% python3 -q
>>> import numpy as np
>>> np.set_printoptions(precision=1, suppress=True, linewidth=160, legacy="1.25")
>>> A2 = np.array([[0], [0], [-2], [2]])
>>> W0 = np.block([[np.zeros((4, 4)), A2], [A2.T, np.zeros((1, 1))]])
>>> W0
array([[ 0.,  0.,  0.,  0.,  0.],
       [ 0.,  0.,  0.,  0.,  0.],
       [ 0.,  0.,  0.,  0., -2.],
       [ 0.,  0.,  0.,  0.,  2.],
       [ 0.,  0., -2.,  2.,  0.]])
>>> print((np.linalg.matrix_power((W0 != 0) + (W0.T != 0) + np.eye(5), 5) > 0).astype(int))
[[1 0 0 0 0]
 [0 1 0 0 0]
 [0 0 1 1 1]
 [0 0 1 1 1]
 [0 0 1 1 1]]
>>> np.round(np.sort(np.linalg.eigvals(W0).real), 1) + 0
array([-2.8,  0. ,  0. ,  0. ,  2.8])
>>> (W0 != 0).astype(int)
array([[0, 0, 0, 0, 0],
       [0, 0, 0, 0, 0],
       [0, 0, 0, 0, 1],
       [0, 0, 0, 0, 1],
       [0, 0, 1, 1, 0]])
>>> round(float(np.linalg.det(W0.T)), 1)
0.0
>>> np.allclose(W0 @ W0.T, W0.T @ W0)
True
>>> W0 @ W0
array([[ 0.,  0.,  0.,  0.,  0.],
       [ 0.,  0.,  0.,  0.,  0.],
       [ 0.,  0.,  4., -4.,  0.],
       [ 0.,  0., -4.,  4.,  0.],
       [ 0.,  0.,  0.,  0.,  8.]])
>>> np.allclose(W0, W0.T)
True
>>> (W0 + W0.T) / 2
array([[ 0.,  0.,  0.,  0.,  0.],
       [ 0.,  0.,  0.,  0.,  0.],
       [ 0.,  0.,  0.,  0., -2.],
       [ 0.,  0.,  0.,  0.,  2.],
       [ 0.,  0., -2.,  2.,  0.]])
>>> np.linalg.matrix_power(W0, 4)
array([[  0.,   0.,   0.,   0.,   0.],
       [  0.,   0.,   0.,   0.,   0.],
       [  0.,   0.,  32., -32.,   0.],
       [  0.,   0., -32.,  32.,   0.],
       [  0.,   0.,   0.,   0.,  64.]])
>>> print(np.round(np.linalg.det(W0), 1))
0.0
>>> np.trace(W0)
0.0
>>> np.round(np.sort(np.abs(np.linalg.eigvals(W0))), 1) + 0
array([0. , 0. , 0. , 2.8, 2.8])
>>> A = np.loadtxt("x.csv", delimiter=",")
>>> A
array([[0., 0., 0.],
       [0., 0., 1.],
       [0., 1., 0.]])
>>> # symmetric, so the eigenvalues are real
>>> np.trace(A @ A @ A) // 6
0.0
>>> print(A @ A)
[[0. 0. 0.]
 [0. 1. 0.]
 [0. 0. 1.]]
>>> Lm = np.diag(A.sum(axis=1)) - A
>>> Lm
array([[ 0.,  0.,  0.],
       [ 0.,  1., -1.],
       [ 0., -1.,  1.]])
>>> Lm @ np.ones(3)
array([0., 0., 0.])
>>> A2 = np.array([[0, -1, 2, 2, 1],
...     [-3, 1, 3, -2, -2],
...     [2, 2, -3, -3, 1],
...     [-3, -3, -1, 2, -3],
...     [-2, 2, 2, -3, 1]])
>>> feats = A2 + A2.T
>>> feats
array([[ 0, -4,  4, -1, -1],
       [-4,  2,  5, -5,  0],
       [ 4,  5, -6, -4,  3],
       [-1, -5, -4,  4, -6],
       [-1,  0,  3, -6,  2]])
>>> # symmetric
>>> print(np.sort(np.abs(np.linalg.eigvals(feats))))
[ 1.   4.1  4.6 11.6 13.2]
>>> print(np.allclose(feats, feats.T))
True
>>> print(np.allclose(feats @ feats.T, feats.T @ feats))
True
>>> (feats + feats.T) / 2
array([[ 0., -4.,  4., -1., -1.],
       [-4.,  2.,  5., -5.,  0.],
       [ 4.,  5., -6., -4.,  3.],
       [-1., -5., -4.,  4., -6.],
       [-1.,  0.,  3., -6.,  2.]])
>>> np.linalg.matrix_power(feats, 3)
array([[-262, -347,  503,  -19, -167],
       [-347,  222,  845, -781,  309],
       [ 503,  845, -684, -489,  599],
       [ -19, -781, -489, 1038, -781],
       [-167,  309,  599, -781,  390]])
